$ python -q
>>> import numpy as np
>>> from numpy import linalg as LA
>>> np.set_printoptions(suppress=True, linewidth=140)
>>> arr = np.load("case8.npy")
>>> arr
array([[0, 0, 1, 0, 0, 0, 0, 1],
       [0, 0, 1, 1, 0, 1, 0, 0],
       [1, 1, 0, 0, 1, 0, 1, 1],
       [0, 1, 0, 0, 0, 0, 1, 0],
       [0, 0, 1, 0, 0, 0, 0, 0],
       [0, 1, 0, 0, 0, 0, 0, 1],
       [0, 0, 1, 1, 0, 0, 0, 1],
       [1, 0, 1, 0, 0, 1, 1, 0]])
>>> [round(float(LA.det(arr[:i, :i])), 2) + 0 for i in range(1, 9)]
[0.0, 0.0, 0.0, 1.0, 0.0, 0.0, 0.0, 1.0]
>>> np.all(LA.eigvalsh(arr) > 0)
np.False_
>>> u = np.array([2, 6, 8, 2, 9, 1, 2, 1])
>>> M2 = arr + np.outer(u, np.eye(8)[7])
>>> LA.matrix_rank(M2 - arr)
np.int64(1)
>>> t3 = np.stack([arr, -2 * arr, arr[::-1]])
>>> LA.matrix_rank(t3.reshape(3, -1))
np.int64(2)
>>> (t3 @ arr.T).shape
(3, 8, 8)
>>> t3.sum(axis=0)
array([[ 1,  0,  0,  0,  0,  1,  1, -1],
       [ 0,  0,  0,  0,  0, -1,  0,  1],
       [-1,  0,  0,  0, -1,  0, -1,  0],
       [ 0, -1,  1,  0,  0,  0, -1,  0],
       [ 0,  1, -1,  0,  0,  0,  1,  0],
       [ 1,  0,  0,  0,  1,  0,  1,  0],
       [ 0,  0,  0,  0,  0,  1,  0, -1],
       [-1,  0,  0,  0,  0, -1, -1,  1]])
>>> np.round(LA.norm(t3, axis=(1, 2)), 2)
array([4.69, 9.38, 4.69])
>>> t3.shape
(3, 8, 8)
>>> np.einsum("bij,cij->bc", t3, t3)
array([[ 22, -44,  10],
       [-44,  88, -20],
       [ 10, -20,  22]])
>>> A = np.load("arr.npy")
>>> A
array([[-0.43,  0.66, -1.13,  2.19, -0.16,  0.21,  0.86,  1.25, -1.61],
       [-0.6 ,  0.  , -0.6 , -0.9 ,  0.1 ,  0.6 ,  1.1 ,  0.2 ,  0.6 ],
       [-0.3 ,  0.6 , -1.1 ,  2.3 , -0.1 ,  0.2 ,  0.9 ,  1.2 , -1.6 ],
       [-1.5 , -0.3 , -0.1 ,  0.7 ,  1.2 , -1.3 ,  2.7 , -0.3 ,  0.4 ],
       [ 0.6 , -0.9 ,  1.6 ,  0.  , -0.4 ,  1.1 ,  1.8 ,  1.4 ,  1.8 ],
       [-0.7 ,  1.3 ,  0.2 , -0.1 , -0.4 , -0.3 ,  0.4 ,  1.5 , -0.5 ],
       [ 1.7 ,  0.5 ,  0.8 , -0.7 ,  0.3 , -1.2 , -1.9 ,  1.1 , -0.7 ],
       [-0.2 ,  1.2 , -0.1 ,  1.7 , -1.3 , -1.1 , -1.1 ,  0.3 , -1.7 ],
       [-0.3 ,  0.3 , -0.9 ,  0.9 ,  1.7 , -0.6 ,  0.8 , -0.3 , -0.3 ],
       [ 0.3 , -1.5 ,  0.2 , -0.5 , -0.5 ,  0.2 ,  0.3 ,  0.5 ,  0.6 ]])
>>> M2 = np.c_[A[:, :2] @ np.array([[-3, 5], [-5, -5]]), np.array([1, -1, 0, 0, 1, 2, -2, -2, -1, 1])]
>>> M2.round(2)
array([[ -2.01,  -5.45,   1.  ],
       [  1.8 ,  -3.  ,  -1.  ],
       [ -2.1 ,  -4.5 ,   0.  ],
       [  6.  ,  -6.  ,   0.  ],
       [  2.7 ,   7.5 ,   1.  ],
       [ -4.4 , -10.  ,   2.  ],
       [ -7.6 ,   6.  ,  -2.  ],
       [ -5.4 ,  -7.  ,  -2.  ],
       [ -0.6 ,  -3.  ,  -1.  ],
       [  6.6 ,   9.  ,   1.  ]])
>>> np.round(LA.norm(M2 - A @ LA.lstsq(A, M2)[0], axis=0), 2) + 0
array([0.  , 0.  , 0.33])
>>> LA.matrix_rank(np.c_[A, M2])
np.int64(10)
>>> np.round(LA.norm(LA.qr(A)[0].T @ M2, axis=0) ** 2 / ((M2 ** 2).sum(axis=0) + 1e-12), 2)
array([1.  , 1.  , 0.99])
>>> W = np.array([[1, 0, 0, 0, 3],
...     [2, 1, 0, 0, 0],
...     [3, 3, 2, 1, 1],
...     [1, 3, 3, 1, 0],
...     [0, 2, 3, 1, 0],
...     [0, 0, 1, 0, 2],
...     [3, 3, 0, 3, 0],
...     [1, 2, 1, 0, 0]])
>>> beta = np.array([-3, -1, 2, -3, -2])
>>> H = np.maximum(arr @ W + beta, 0)
>>> H
array([[1, 4, 5, 0, 0],
       [1, 5, 8, 0, 1],
       [4, 7, 6, 1, 1],
       [2, 3, 2, 0, 0],
       [0, 2, 4, 0, 0],
       [0, 2, 3, 0, 0],
       [2, 7, 8, 0, 0],
       [4, 5, 5, 1, 4]])
>>> np.round((H > 0).mean(axis=0), 2)
array([0.75, 1.  , 1.  , 0.25, 0.38])
>>> LA.matrix_rank(H)
np.int64(5)
>>> C = np.array([[-5, 1], [5, -5], [-7, 0], [-3, 1], [-5, 7]])
>>> H @ C
array([[-20, -19],
       [-41, -17],
       [-35, -23],
       [ -9, -13],
       [-18, -10],
       [-11, -10],
       [-31, -33],
       [-53,   8]])
>>> cov = H.T @ H
>>> (H @ H.T).shape
(8, 8)
>>> cov
array([[ 42,  77,  77,   8,  21],
       [ 77, 181, 203,  12,  32],
       [ 77, 203, 243,  11,  34],
       [  8,  12,  11,   2,   5],
       [ 21,  32,  34,   5,  18]])
>>> M2 = A / LA.norm(A, axis=1, keepdims=True)
>>> cov = M2 @ M2.T
>>> round(float(np.degrees(np.arccos(np.clip(cov[1, 9], -1, 1)))), 2)
73.54
>>> rng = np.random.default_rng(71)
>>> labels = rng.permutation(9)
>>> M2 = A[:, labels] * rng.choice([-1, 1], 9)
>>> M2
array([[-1.13, -0.66, -1.25,  1.61,  0.86,  0.16, -0.21, -0.43,  2.19],
       [-0.6 , -0.  , -0.2 , -0.6 ,  1.1 , -0.1 , -0.6 , -0.6 , -0.9 ],
       [-1.1 , -0.6 , -1.2 ,  1.6 ,  0.9 ,  0.1 , -0.2 , -0.3 ,  2.3 ],
       [-0.1 ,  0.3 ,  0.3 , -0.4 ,  2.7 , -1.2 ,  1.3 , -1.5 ,  0.7 ],
       [ 1.6 ,  0.9 , -1.4 , -1.8 ,  1.8 ,  0.4 , -1.1 ,  0.6 ,  0.  ],
       [ 0.2 , -1.3 , -1.5 ,  0.5 ,  0.4 ,  0.4 ,  0.3 , -0.7 , -0.1 ],
       [ 0.8 , -0.5 , -1.1 ,  0.7 , -1.9 , -0.3 ,  1.2 ,  1.7 , -0.7 ],
       [-0.1 , -1.2 , -0.3 ,  1.7 , -1.1 ,  1.3 ,  1.1 , -0.2 ,  1.7 ],
       [-0.9 , -0.3 ,  0.3 ,  0.3 ,  0.8 , -1.7 ,  0.6 , -0.3 ,  0.9 ],
       [ 0.2 ,  1.5 , -0.5 , -0.6 ,  0.3 ,  0.5 , -0.2 ,  0.3 , -0.5 ]])
>>> left, _, VT = LA.svd(A.T @ M2)
>>> np.round(left @ VT, 2) + 0
array([[ 0.,  0.,  0.,  0.,  0.,  0.,  0.,  1.,  0.],
       [ 0., -1.,  0.,  0.,  0.,  0.,  0.,  0.,  0.],
       [ 1.,  0.,  0.,  0.,  0.,  0.,  0.,  0.,  0.],
       [ 0.,  0.,  0.,  0.,  0.,  0.,  0.,  0.,  1.],
       [ 0.,  0.,  0.,  0.,  0., -1.,  0.,  0.,  0.],
       [ 0.,  0.,  0.,  0.,  0.,  0., -1.,  0.,  0.],
       [ 0.,  0.,  0.,  0.,  1.,  0.,  0.,  0.,  0.],
       [ 0.,  0., -1.,  0.,  0.,  0.,  0.,  0.,  0.],
       [ 0.,  0.,  0., -1.,  0.,  0.,  0.,  0.,  0.]])
>>> np.round(LA.lstsq(A, M2)[0], 2) + 0
array([[ 0.,  0.,  0.,  0.,  0.,  0.,  0.,  1.,  0.],
       [ 0., -1.,  0.,  0.,  0.,  0.,  0.,  0.,  0.],
       [ 1.,  0.,  0.,  0.,  0.,  0.,  0.,  0.,  0.],
       [ 0.,  0.,  0.,  0.,  0.,  0.,  0.,  0.,  1.],
       [ 0.,  0.,  0.,  0.,  0., -1.,  0.,  0.,  0.],
       [ 0.,  0.,  0.,  0.,  0.,  0., -1.,  0.,  0.],
       [ 0.,  0.,  0.,  0.,  1.,  0.,  0.,  0.,  0.],
       [ 0.,  0., -1.,  0.,  0.,  0.,  0.,  0.,  0.],
       [ 0.,  0.,  0., -1.,  0.,  0.,  0.,  0.,  0.]])
>>> labels
array([2, 1, 7, 8, 6, 4, 5, 0, 3])
>>> labels = rng.integers(0, 2, 12)
>>> feats = np.triu((labels[:, None] == labels) & (rng.random((12, 12)) < 0.8), 1).astype(int)
>>> feats += feats.T
>>> feats
array([[0, 1, 1, 1, 0, 0, 1, 0, 0, 1, 0, 0],
       [1, 0, 1, 1, 0, 0, 1, 0, 0, 0, 0, 0],
       [1, 1, 0, 1, 0, 0, 1, 0, 0, 1, 0, 0],
       [1, 1, 1, 0, 0, 0, 1, 0, 0, 1, 0, 0],
       [0, 0, 0, 0, 0, 0, 0, 1, 1, 0, 1, 1],
       [0, 0, 0, 0, 0, 0, 0, 1, 1, 0, 0, 1],
       [1, 1, 1, 1, 0, 0, 0, 0, 0, 1, 0, 0],
       [0, 0, 0, 0, 1, 1, 0, 0, 1, 0, 1, 0],
       [0, 0, 0, 0, 1, 1, 0, 1, 0, 0, 1, 0],
       [1, 0, 1, 1, 0, 0, 1, 0, 0, 0, 0, 0],
       [0, 0, 0, 0, 1, 0, 0, 1, 1, 0, 0, 1],
       [0, 0, 0, 0, 1, 1, 0, 0, 0, 0, 1, 0]])
>>> np.argwhere(np.triu(feats))
array([[ 0,  1],
       [ 0,  2],
       [ 0,  3],
       [ 0,  6],
       [ 0,  9],
       [ 1,  2],
       [ 1,  3],
       [ 1,  6],
       [ 2,  3],
       [ 2,  6],
       [ 2,  9],
       [ 3,  6],
       [ 3,  9],
       [ 4,  7],
       [ 4,  8],
       [ 4, 10],
       [ 4, 11],
       [ 5,  7],
       [ 5,  8],
       [ 5, 11],
       [ 6,  9],
       [ 7,  8],
       [ 7, 10],
       [ 8, 10],
       [10, 11]])
>>> low = np.diag(feats.sum(axis=1)) - feats
>>> round(LA.det(low[1:, 1:]))
0
>>> LA.matrix_rank(low)
np.int64(10)
>>> (LA.eigvalsh(low) < 1e-8).sum()
np.int64(2)
>>> np.round(LA.eigvalsh(low), 2) + 0
array([0., 0., 3., 3., 4., 5., 5., 6., 6., 6., 6., 6.])
>>> low @ np.ones(12)
array([0., 0., 0., 0., 0., 0., 0., 0., 0., 0., 0., 0.])
>>> left, sig, VT = LA.svd(feats)
>>> np.argmax(sig[:-1] / (sig[1:] + 1e-6)) + 1
np.int64(11)
>>> M2 = left[:, :11] @ np.diag(sig[:11]) @ VT[:11]
>>> LA.matrix_rank(M2)
np.int64(11)
>>> LA.matrix_rank(feats, rtol=0.05)
np.int64(11)
>>> M2.round(2) + 0
array([[0., 1., 1., 1., 0., 0., 1., 0., 0., 1., 0., 0.],
       [1., 0., 1., 1., 0., 0., 1., 0., 0., 0., 0., 0.],
       [1., 1., 0., 1., 0., 0., 1., 0., 0., 1., 0., 0.],
       [1., 1., 1., 0., 0., 0., 1., 0., 0., 1., 0., 0.],
       [0., 0., 0., 0., 0., 0., 0., 1., 1., 0., 1., 1.],
       [0., 0., 0., 0., 0., 0., 0., 1., 1., 0., 0., 1.],
       [1., 1., 1., 1., 0., 0., 0., 0., 0., 1., 0., 0.],
       [0., 0., 0., 0., 1., 1., 0., 0., 1., 0., 1., 0.],
       [0., 0., 0., 0., 1., 1., 0., 1., 0., 0., 1., 0.],
       [1., 0., 1., 1., 0., 0., 1., 0., 0., 0., 0., 0.],
       [0., 0., 0., 0., 1., 0., 0., 1., 1., 0., 0., 1.],
       [0., 0., 0., 0., 1., 1., 0., 0., 0., 0., 1., 0.]])
>>> np.allclose(feats[:-1].T @ LA.lstsq(feats[:-1].T, feats[-1])[0], feats[-1])
False
>>> np.round(feats @ LA.pinv(feats) @ feats, 2) + 0
array([[0., 1., 1., 1., 0., 0., 1., 0., 0., 1., 0., 0.],
       [1., 0., 1., 1., 0., 0., 1., 0., 0., 0., 0., 0.],
       [1., 1., 0., 1., 0., 0., 1., 0., 0., 1., 0., 0.],
       [1., 1., 1., 0., 0., 0., 1., 0., 0., 1., 0., 0.],
       [0., 0., 0., 0., 0., 0., 0., 1., 1., 0., 1., 1.],
       [0., 0., 0., 0., 0., 0., 0., 1., 1., 0., 0., 1.],
       [1., 1., 1., 1., 0., 0., 0., 0., 0., 1., 0., 0.],
       [0., 0., 0., 0., 1., 1., 0., 0., 1., 0., 1., 0.],
       [0., 0., 0., 0., 1., 1., 0., 1., 0., 0., 1., 0.],
       [1., 0., 1., 1., 0., 0., 1., 0., 0., 0., 0., 0.],
       [0., 0., 0., 0., 1., 0., 0., 1., 1., 0., 0., 1.],
       [0., 0., 0., 0., 1., 1., 0., 0., 0., 0., 1., 0.]])
>>> data = np.load("test1.npy")
>>> data
array([[ 0.,  0.,  0.,  0.,  0.,  0.,  0.,  0.,  0.],
       [ 0.,  0.,  0.,  0.,  0.,  0.,  0.,  0., -3.],
       [ 0.,  0.,  0.,  0.,  0.,  0.,  0.,  0., -1.],
       [ 0.,  0.,  0.,  0.,  0.,  0.,  0.,  0., -1.],
       [ 0.,  0.,  0.,  0.,  0.,  0.,  0.,  0., -2.],
       [ 0.,  0.,  0.,  0.,  0.,  0.,  0.,  0.,  3.],
       [ 0.,  0.,  0.,  0.,  0.,  0.,  0.,  0., -2.],
       [ 0.,  0.,  0.,  0.,  0.,  0.,  0.,  0.,  2.],
       [ 0., -3., -1., -1., -2.,  3., -2.,  2.,  0.]])
>>> round(float(LA.det(data)), 2)
0.0
>>> np.round(LA.matrix_power(data, 2), 2)
array([[ 0.,  0.,  0.,  0.,  0.,  0.,  0.,  0.,  0.],
       [ 0.,  9.,  3.,  3.,  6., -9.,  6., -6.,  0.],
       [ 0.,  3.,  1.,  1.,  2., -3.,  2., -2.,  0.],
       [ 0.,  3.,  1.,  1.,  2., -3.,  2., -2.,  0.],
       [ 0.,  6.,  2.,  2.,  4., -6.,  4., -4.,  0.],
       [ 0., -9., -3., -3., -6.,  9., -6.,  6.,  0.],
       [ 0.,  6.,  2.,  2.,  4., -6.,  4., -4.,  0.],
       [ 0., -6., -2., -2., -4.,  6., -4.,  4.,  0.],
       [ 0.,  0.,  0.,  0.,  0.,  0.,  0.,  0., 32.]])
>>> np.round(np.sort(np.abs(LA.eigvals(data))), 2)
array([0.  , 0.  , 0.  , 0.  , 0.  , 0.  , 0.  , 5.66, 5.66])
